$ ipython --no-banner

In [1]: import numpy as np

In [2]: from numpy import linalg as LA

In [3]: np.set_printoptions(suppress=True, linewidth=140)

In [4]: data = np.loadtxt("m.csv", delimiter=",")

In [5]: print(data)
[[ -2.  -1.   0.   1.   2.   3.   4.   5.   6.   7.   8.   9.  10.  11.]
 [ 12.  13.  14.  15.  16.  17.  18.  19.  20.  21.  22.  23.  24.  25.]
 [ 26.  27.  28.  29.  30.  31.  32.  33.  34.  35.  36.  37.  38.  39.]
 [ 40.  41.  42.  43.  44.  45.  46.  47.  48.  49.  50.  51.  52.  53.]
 [ 54.  55.  56.  57.  58.  59.  60.  61.  62.  63.  64.  65.  66.  67.]
 [ 68.  69.  70.  71.  72.  73.  74.  75.  76.  77.  78.  79.  80.  81.]
 [ 82.  83.  84.  85.  86.  87.  88.  89.  90.  91.  92.  93.  94.  95.]
 [ 96.  97.  98.  99. 100. 101. 102. 103. 104. 105. 106. 107. 108. 109.]
 [110. 111. 112. 113. 114. 115. 116. 117. 118. 119. 120. 121. 122. 123.]
 [124. 125. 126. 127. 128. 129. 130. 131. 132. 133. 134. 135. 136. 137.]]

In [6]: print(np.round(data @ LA.pinv(data) @ data, 3) + 0)
[[ -2.  -1.   0.   1.   2.   3.   4.   5.   6.   7.   8.   9.  10.  11.]
 [ 12.  13.  14.  15.  16.  17.  18.  19.  20.  21.  22.  23.  24.  25.]
 [ 26.  27.  28.  29.  30.  31.  32.  33.  34.  35.  36.  37.  38.  39.]
 [ 40.  41.  42.  43.  44.  45.  46.  47.  48.  49.  50.  51.  52.  53.]
 [ 54.  55.  56.  57.  58.  59.  60.  61.  62.  63.  64.  65.  66.  67.]
 [ 68.  69.  70.  71.  72.  73.  74.  75.  76.  77.  78.  79.  80.  81.]
 [ 82.  83.  84.  85.  86.  87.  88.  89.  90.  91.  92.  93.  94.  95.]
 [ 96.  97.  98.  99. 100. 101. 102. 103. 104. 105. 106. 107. 108. 109.]
 [110. 111. 112. 113. 114. 115. 116. 117. 118. 119. 120. 121. 122. 123.]
 [124. 125. 126. 127. 128. 129. 130. 131. 132. 133. 134. 135. 136. 137.]]

In [7]: print(np.abs(np.diag(LA.qr(data)[1])) > 1e-9)
[ True  True False False False False False False False False]

In [8]: print(np.unique(data.round(6), axis=0).shape)
(10, 14)

In [9]: print(LA.lstsq(data[:-1].T, data[-1])[2])
2

In [10]: def softmax(z):
    ...:     e = np.exp(z - z.max(axis=-1, keepdims=True))
    ...:     return e / e.sum(axis=-1, keepdims=True)
    ...: 

In [11]: print(np.round(softmax(data[9] + -2), 3) + 0)
[0.    0.    0.    0.    0.    0.    0.001 0.002 0.004 0.012 0.031 0.086 0.233 0.632]

In [12]: print(np.round(softmax(data[9]), 3) + 0)
[0.    0.    0.    0.    0.    0.    0.001 0.002 0.004 0.012 0.031 0.086 0.233 0.632]

In [13]: print(softmax(data).sum(axis=1))
[1. 1. 1. 1. 1. 1. 1. 1. 1. 1.]

In [14]: S = data @ data.T / np.sqrt(14)

In [15]: print(softmax(S + np.triu(np.full(S.shape, -np.inf), 1)))
[[1. 0. 0. 0. 0. 0. 0. 0. 0. 0.]
 [0. 1. 0. 0. 0. 0. 0. 0. 0. 0.]
 [0. 0. 1. 0. 0. 0. 0. 0. 0. 0.]
 [0. 0. 0. 1. 0. 0. 0. 0. 0. 0.]
 [0. 0. 0. 0. 1. 0. 0. 0. 0. 0.]
 [0. 0. 0. 0. 0. 1. 0. 0. 0. 0.]
 [0. 0. 0. 0. 0. 0. 1. 0. 0. 0.]
 [0. 0. 0. 0. 0. 0. 0. 1. 0. 0.]
 [0. 0. 0. 0. 0. 0. 0. 0. 1. 0.]
 [0. 0. 0. 0. 0. 0. 0. 0. 0. 1.]]

In [16]: print(softmax(S)[9] @ data)
[124. 125. 126. 127. 128. 129. 130. 131. 132. 133. 134. 135. 136. 137.]

In [17]: print(np.round(softmax(S), 3) + 0)
[[0. 0. 0. 0. 0. 0. 0. 0. 0. 1.]
 [0. 0. 0. 0. 0. 0. 0. 0. 0. 1.]
 [0. 0. 0. 0. 0. 0. 0. 0. 0. 1.]
 [0. 0. 0. 0. 0. 0. 0. 0. 0. 1.]
 [0. 0. 0. 0. 0. 0. 0. 0. 0. 1.]
 [0. 0. 0. 0. 0. 0. 0. 0. 0. 1.]
 [0. 0. 0. 0. 0. 0. 0. 0. 0. 1.]
 [0. 0. 0. 0. 0. 0. 0. 0. 0. 1.]
 [0. 0. 0. 0. 0. 0. 0. 0. 0. 1.]
 [0. 0. 0. 0. 0. 0. 0. 0. 0. 1.]]

In [18]: print(softmax(S).round(6).argmax(axis=1))
[9 9 9 9 9 9 9 9 9 9]
